$ python3 -q
>>> import numpy as np
>>> np.set_printoptions(suppress=True, linewidth=160)
>>> tidy = lambda a: np.round(a, 2) + 0
>>> M = np.load("block4.npy")
>>> M
array([[0, 0, 1, 0, 0, 0],
       [0, 0, 0, 1, 1, 1],
       [1, 0, 0, 0, 0, 1],
       [0, 1, 0, 0, 0, 1],
       [0, 1, 0, 0, 0, 1],
       [0, 1, 1, 1, 1, 0]])
>>> Uu, sv, Vt = np.linalg.svd(M)
>>> evecs = Vt[:(sv > 1e-8).sum()]
>>> rng = np.random.default_rng(784041)
>>> x = M[3] + -3 * M[4] + rng.integers(2) * np.eye(6)[4]
>>> x
array([ 0., -2.,  0.,  0.,  1., -2.])
>>> np.linalg.matrix_rank(np.vstack([M, x]))
np.int64(6)
>>> tidy(np.diag(evecs.T @ evecs))
array([1. , 1. , 1. , 0.5, 0.5, 1. ])
>>> vals, evecs = np.linalg.eigh(M)
>>> tidy(vals.sum()), np.trace(M)
(np.float64(0.0), np.int64(0))
>>> tidy(evecs @ np.diag(vals) @ evecs.T)
array([[0., 0., 1., 0., 0., 0.],
       [0., 0., 0., 1., 1., 1.],
       [1., 0., 0., 0., 0., 1.],
       [0., 1., 0., 0., 0., 1.],
       [0., 1., 0., 0., 0., 1.],
       [0., 1., 1., 1., 1., 0.]])
>>> tidy(np.linalg.svd(M, compute_uv=False))
array([2.71, 1.85, 1.35, 1.06, 0.56, 0.  ])
>>> np.unique(vals.round(6) + 0, return_counts=True)[1]
array([1, 1, 1, 1, 1, 1])
>>> mat = np.vander(np.arange(12) - 3, 4, increasing=True)
>>> mat
array([[  1,  -3,   9, -27],
       [  1,  -2,   4,  -8],
       [  1,  -1,   1,  -1],
       [  1,   0,   0,   0],
       [  1,   1,   1,   1],
       [  1,   2,   4,   8],
       [  1,   3,   9,  27],
       [  1,   4,  16,  64],
       [  1,   5,  25, 125],
       [  1,   6,  36, 216],
       [  1,   7,  49, 343],
       [  1,   8,  64, 512]])
>>> Y = mat / np.sqrt((mat ** 2).mean(axis=1, keepdims=True))
>>> tidy(Y[9])
array([0.01, 0.05, 0.33, 1.97])
>>> np.linalg.matrix_rank(Y) == np.linalg.matrix_rank(mat)
np.True_
>>> hat = mat @ np.linalg.solve(mat.T @ mat, mat.T)
>>> np.allclose(hat @ hat, hat)
True
>>> tidy(hat @ mat[:, 2])
array([ 9.,  4.,  1.,  0.,  1.,  4.,  9., 16., 25., 36., 49., 64.])
>>> tidy(np.trace(hat))
np.float64(4.0)
>>> Uu, sv, Vt = np.linalg.svd(mat)
>>> tidy(sv)
array([675.57,  20.59,   6.15,   1.9 ])
>>> np.argmax(sv[:-1] / (sv[1:] + 1e-6)) + 1
np.int64(1)
>>> Y = Uu[:, :1] @ np.diag(sv[:1]) @ Vt[:1]
>>> np.linalg.matrix_rank(Y)
np.int64(1)
>>> tidy(np.linalg.norm(mat - Y, 2)), tidy(sv[1])
(np.float64(20.59), np.float64(20.59))
>>> Y = mat / np.linalg.norm(mat, axis=1, keepdims=True)
>>> C2 = Y @ Y.T
>>> tidy(C2[4])
array([-0.35, -0.27,  0.  ,  0.5 ,  1.  ,  0.81,  0.7 ,  0.64,  0.61,  0.59,  0.58,  0.57])
